>>> import numpy as np
>>> np.set_printoptions(precision=2, suppress=True, linewidth=120)
>>> def rd(a):
...     return np.round(a, 2) + 0
... 
>>> data = np.loadtxt("a.csv", delimiter=",")
>>> print(data)
[[7. 0. 0. 0.]
 [6. 7. 0. 0.]
 [7. 0. 2. 0.]
 [5. 5. 0. 6.]]
>>> print([int(np.linalg.matrix_rank(np.linalg.matrix_power(data, p))) for p in range(1, 5)])
[4, 4, 4, 4]
>>> print(data @ data)
[[49.  0.  0.  0.]
 [84. 49.  0.  0.]
 [63.  0.  4.  0.]
 [95. 65.  0. 36.]]
>>> Q, vecs = np.linalg.qr(data[:, :1])[0], np.linalg.qr(data[:, 1:])[0]
>>> sv = np.linalg.svd(Q.T @ vecs, compute_uv=False)
>>> print((sv > 0.9).sum())
0
>>> print(rd(np.linalg.norm(Q @ Q.T - vecs @ vecs.T, 2)))
1.0
>>> print(rd(np.degrees(np.arccos(sv.clip(0, 1)))))
[33.72]
>>> print((data + data.T) / 2)
[[7.  3.  3.5 2.5]
 [3.  7.  0.  2.5]
 [3.5 0.  2.  0. ]
 [2.5 2.5 0.  6. ]]
>>> np.linalg.determinant(data)
Traceback (most recent call last):
  File "<python-input-13>", line 1, in <module>
    np.linalg.determinant(data)
    ^^^^^^^^^^^^^^^^^^^^^
AttributeError: module 'numpy.linalg' has no attribute 'determinant'
>>> print(np.allclose(data, data.T))
False
>>> data.inv()
Traceback (most recent call last):
  File "<python-input-15>", line 1, in <module>
    data.inv()
    ^^^^^^^^
AttributeError: 'numpy.ndarray' object has no attribute 'inv'
>>> print(rd(np.abs(np.linalg.eigvals(data)).max()))
7.0
>>> assert data == data.T
Traceback (most recent call last):
  File "<python-input-17>", line 1, in <module>
    assert data == data.T
           ^^^^^^^^^^^^^^
ValueError: The truth value of an array with more than one element is ambiguous. Use a.any() or a.all()
>>> x0 = np.array([2, 0, 1, 1])
>>> print((data * x0).sum(axis=1))
[14. 12. 16. 16.]
>>> print(np.einsum("ij,j->i", data, x0))
[14. 12. 16. 16.]
>>> print(np.sign((data @ x0).round(6)))
[1. 1. 1. 1.]
>>> print((data @ x0).argmax())
2
>>> print(data @ np.ones(4))
[ 7. 13.  9. 16.]
>>> print(data @ (2 * x0))
[28. 24. 32. 32.]
>>> x0 = np.array([-3, -2, -2, 3])
>>> rhs = data @ x0
>>> b, lr = np.zeros(4), 1 / np.linalg.norm(data, 2) ** 2
>>> for i in range(20):
...     b -= lr * data.T @ (data @ b - rhs)
...     if i % 5 == 0: print(i, round(np.linalg.norm(data @ b - rhs), 2))
... 
0 16.83
5 8.73
10 5.38
15 3.65
>>> print(rd(b))
[-3.24 -1.57 -0.61  2.63]
>>> print(rd(np.linalg.cond(data)))
10.35
>>> X = np.load("mat.npy")
>>> print(X)
[[  1   2   0   2  -1]
 [  2   4   2   1  -3]
 [  0   4   4   3  -1]
 [  2   5   6   4  -3]
 [  1   6   7   3  -3]
 [  1   4   6   1  -5]
 [ -1   3   8   0  -5]
 [  1   5   6   1  -7]
 [ -1   5   5  -1  -9]
 [ -1   7   3  -3 -11]
 [ -3   8   2  -3 -13]
 [ -2   7   0  -4 -13]]
>>> P = X @ np.linalg.solve(X.T @ X, X.T)
>>> print(rd(np.linalg.eigvalsh(P)))
[0. 0. 0. 0. 0. 0. 0. 1. 1. 1. 1. 1.]
>>> print(np.allclose(P @ P, P))
True
>>> print(rd(np.trace(P)))
5.0
>>> print(rd(np.diag(P)))
[0.35 0.47 0.47 0.39 0.51 0.22 0.58 0.34 0.28 0.44 0.53 0.42]
>>> Xs = (X - X.mean(axis=0)) / X.std(axis=0)
>>> print(rd(Xs.std(axis=0)))
[1. 1. 1. 1. 1.]
>>> print(np.argwhere(np.abs(Xs) > 2))
[]
>>> b = np.linalg.lstsq(np.delete(Xs, 2, axis=1), Xs[:, 2])[0]
>>> print(rd(b))
[-0.25 -0.5   1.94 -1.71]
>>> A = np.array([[-3.0, 2.0, 0.0], [2.0, -3.0, 2.0], [0.0, 2.0, -2.0]])
>>> w, vecs = np.linalg.eigvalsh(A)
Traceback (most recent call last):
  File "<python-input-44>", line 1, in <module>
    w, vecs = np.linalg.eigvalsh(A)
    ^^^^^^^
ValueError: too many values to unpack (expected 2)
>>> w, vecs = np.linalg.eigh(A)
>>> print(np.abs(vecs[:, -1]).round(6).argmax())
1
>>> print(rd(vecs.T @ A @ vecs))
[[-5.63  0.    0.  ]
 [ 0.   -2.52  0.  ]
 [ 0.    0.    0.14]]
>>> print(rd(np.linalg.eigvalsh(A + 3 * np.eye(3))))
[-2.63  0.48  3.14]
>>> print(rd(np.linalg.eigvalsh(A @ A)))
[ 0.02  6.33 31.65]
>>> print((w > 1e-8).sum(), (w < -1e-8).sum())
1 2
>>> print(rd(vecs.T @ vecs))
[[1. 0. 0.]
 [0. 1. 0.]
 [0. 0. 1.]]
>>> J = np.loadtxt("test5.csv", delimiter=",")
>>> print(rd(J))
[[ 0.62  0.36  0.26 -0.19]
 [ 0.36  0.55 -0.01  0.34]
 [ 0.26 -0.01  0.18 -0.29]
 [-0.19  0.34 -0.29  0.64]]
>>> A2 = np.array([[2, 0], [0, 0]])
>>> W2 = np.kron(A2, J)
>>> print(np.linalg.matrix_rank(W2))
2
>>> print(rd(W2))
[[ 1.25  0.73  0.52 -0.37  0.    0.    0.    0.  ]
 [ 0.73  1.11 -0.02  0.68  0.    0.    0.    0.  ]
 [ 0.52 -0.02  0.37 -0.57  0.    0.    0.    0.  ]
 [-0.37  0.68 -0.57  1.28  0.    0.    0.    0.  ]
 [ 0.    0.    0.    0.    0.    0.    0.    0.  ]
 [ 0.    0.    0.    0.    0.    0.    0.    0.  ]
 [ 0.    0.    0.    0.    0.    0.    0.    0.  ]
 [ 0.    0.    0.    0.    0.    0.    0.    0.  ]]
>>> print((W2 != 0).astype(int))
[[1 1 1 1 0 0 0 0]
 [1 1 1 1 0 0 0 0]
 [1 1 1 1 0 0 0 0]
 [1 1 1 1 0 0 0 0]
 [0 0 0 0 0 0 0 0]
 [0 0 0 0 0 0 0 0]
 [0 0 0 0 0 0 0 0]
 [0 0 0 0 0 0 0 0]]
>>> print((np.linalg.matrix_power((W2 != 0) + (W2.T != 0) + np.eye(8), 8) > 0).astype(int))
[[1 1 1 1 0 0 0 0]
 [1 1 1 1 0 0 0 0]
 [1 1 1 1 0 0 0 0]
 [1 1 1 1 0 0 0 0]
 [0 0 0 0 1 0 0 0]
 [0 0 0 0 0 1 0 0]
 [0 0 0 0 0 0 1 0]
 [0 0 0 0 0 0 0 1]]
>>> print(rd(np.sort(np.linalg.eigvals(W2).real)))
[0. 0. 0. 0. 0. 0. 2. 2.]
>>> print(rd(np.linalg.det(W2)))
0.0
>>> print(np.flatnonzero(np.linalg.matrix_power((W2 != 0) + (W2.T != 0) + np.eye(8), 8)[1]))
[0 1 2 3]
>>> print(rd(W2 @ W2))
[[ 2.49  1.46  1.04 -0.74  0.    0.    0.    0.  ]
 [ 1.46  2.22 -0.03  1.35  0.    0.    0.    0.  ]
 [ 1.04 -0.03  0.74 -1.15  0.    0.    0.    0.  ]
 [-0.74  1.35 -1.15  2.55  0.    0.    0.    0.  ]
 [ 0.    0.    0.    0.    0.    0.    0.    0.  ]
 [ 0.    0.    0.    0.    0.    0.    0.    0.  ]
 [ 0.    0.    0.    0.    0.    0.    0.    0.  ]
 [ 0.    0.    0.    0.    0.    0.    0.    0.  ]]
>>> def softmax(z):
...     e = np.exp(z - z.max(axis=-1, keepdims=True))
...     return e / e.sum(axis=-1, keepdims=True)
... 
>>> print(rd(softmax(J[1])))
[0.26 0.31 0.18 0.25]
>>> scores = J @ J.T / np.sqrt(4)
>>> print(rd(softmax(scores)[1] @ J))
[0.27 0.33 0.03 0.15]
>>> print(softmax(scores).round(6).argmax(axis=1))
[0 1 0 3]
>>> print(rd(softmax(scores + np.triu(np.full(scores.shape, -np.inf), 1))))
[[1.   0.   0.   0.  ]
 [0.48 0.52 0.   0.  ]
 [0.35 0.31 0.34 0.  ]
 [0.21 0.27 0.2  0.32]]
>>> print(rd(np.linalg.det(J)))
0.0
>>> print(rd((J + J.T) / 2))
[[ 0.62  0.36  0.26 -0.19]
 [ 0.36  0.55 -0.01  0.34]
 [ 0.26 -0.01  0.18 -0.29]
 [-0.19  0.34 -0.29  0.64]]
>>> print(rd(np.linalg.matrix_power(J, 3)))
[[ 0.62  0.36  0.26 -0.19]
 [ 0.36  0.55 -0.01  0.34]
 [ 0.26 -0.01  0.18 -0.29]
 [-0.19  0.34 -0.29  0.64]]
>>> W0 = np.load("x.npy")
>>> print(rd(W0))
[[  1.56   0.4   19.94]
 [ 12.71   5.13  14.56]
 [-10.72  -4.69  16.22]
 [ 10.76   4.71 -16.19]
 [ 12.19   4.91  15.08]
 [ 17.83   7.39   5.24]
 [ -3.15  -1.07 -19.72]
 [ 10.52   4.61 -16.37]
 [ -5.18  -2.41  19.17]
 [-15.34  -6.56  11.02]
 [  7.44   2.88  18.34]
 [  3.63   1.77 -19.59]
 [ 15.5    6.34  10.94]
 [-18.17  -7.65   3.35]
 [ -8.33  -3.71  17.8 ]
 [-11.88  -4.77 -15.37]
 [-18.41  -7.72   1.23]]
>>> print(np.abs(np.diag(np.linalg.qr(W0)[1])) > 1e-9)
[ True  True False]
>>> try:
...     np.linalg.inv(W0)
... except np.linalg.LinAlgError as e:
...     print(e)
... 
Last 2 dimensions of the array must be square
>>> m1 = np.load("dump.npy")
>>> print(m1)
[[  1   4   3   3  -3]
 [  4  16  12  12 -12]
 [  3  12   9   9  -9]
 [  3  12   9   9  -9]
 [ -3 -12  -9  -9   9]]
>>> print(rd(softmax(10 * m1[3])))
[0. 1. 0. 0. 0.]
>>> scores = m1 @ m1.T / np.sqrt(5)
>>> print(rd(softmax(scores)))
[[0. 1. 0. 0. 0.]
 [0. 1. 0. 0. 0.]
 [0. 1. 0. 0. 0.]
 [0. 1. 0. 0. 0.]
 [0. 0. 0. 0. 1.]]
>>> print(softmax(scores)[3] @ m1)
[  4.  16.  12.  12. -12.]
>>> print(np.allclose(m1[:-1].T @ np.linalg.lstsq(m1[:-1].T, m1[-1])[0], m1[-1]))
True
>>> print(rd(np.trace(np.linalg.pinv(m1) @ m1)))
1.0
>>> print(np.linalg.lstsq(m1[:-1].T, m1[-1])[2])
1
>>> print(np.abs(np.diag(np.linalg.qr(m1)[1])) > 1e-9)
[ True False False False False]
>>> K = np.array([[3, 2, 3, 2], [0, 1, 0, 1], [3, 2, 3, 2], [0, 1, 0, 1]])
>>> print(rd(np.linalg.eigvals(K)))
[6. 0. 2. 0.]
>>> print(rd(np.linalg.det(K[::-1])))
0.0
>>> print(np.kron(np.eye(2, dtype=int), K))
[[3 2 3 2 0 0 0 0]
 [0 1 0 1 0 0 0 0]
 [3 2 3 2 0 0 0 0]
 [0 1 0 1 0 0 0 0]
 [0 0 0 0 3 2 3 2]
 [0 0 0 0 0 1 0 1]
 [0 0 0 0 3 2 3 2]
 [0 0 0 0 0 1 0 1]]
>>> print(np.einsum("ii->", K))
8
>>> print(rd(np.linalg.eigvals(K).sum().real))
8.0
>>> P = np.triu(np.array([[2, -2, -3, 1], [1, -2, 0, -3], [0, -1, -1, -3], [0, 0, 0, -1]]), 1) + np.eye(4)
>>> A2 = P @ K @ np.linalg.inv(P)
>>> print(rd(np.linalg.det(A2)))
0.0
>>> print(P @ K - K @ P)
[[-9. -1.  0.  5.]
 [ 0. -3.  0.  0.]
 [ 0.  3.  9.  9.]
 [ 0.  0.  0.  3.]]
>>> print(np.linalg.matrix_rank(A2))
2
>>> U, sv, Vh = np.linalg.svd(K)
>>> vecs = Vh[:(sv > 1e-8).sum()]
>>> rng = np.random.default_rng(5224)
>>> x0 = K[2] + -3 * K[1] + rng.integers(2) * np.eye(4)[3]
>>> print(x0)
[ 3. -1.  3.  0.]
>>> print(rd(np.diag(vecs.T @ vecs)))
[0.5 0.5 0.5 0.5]
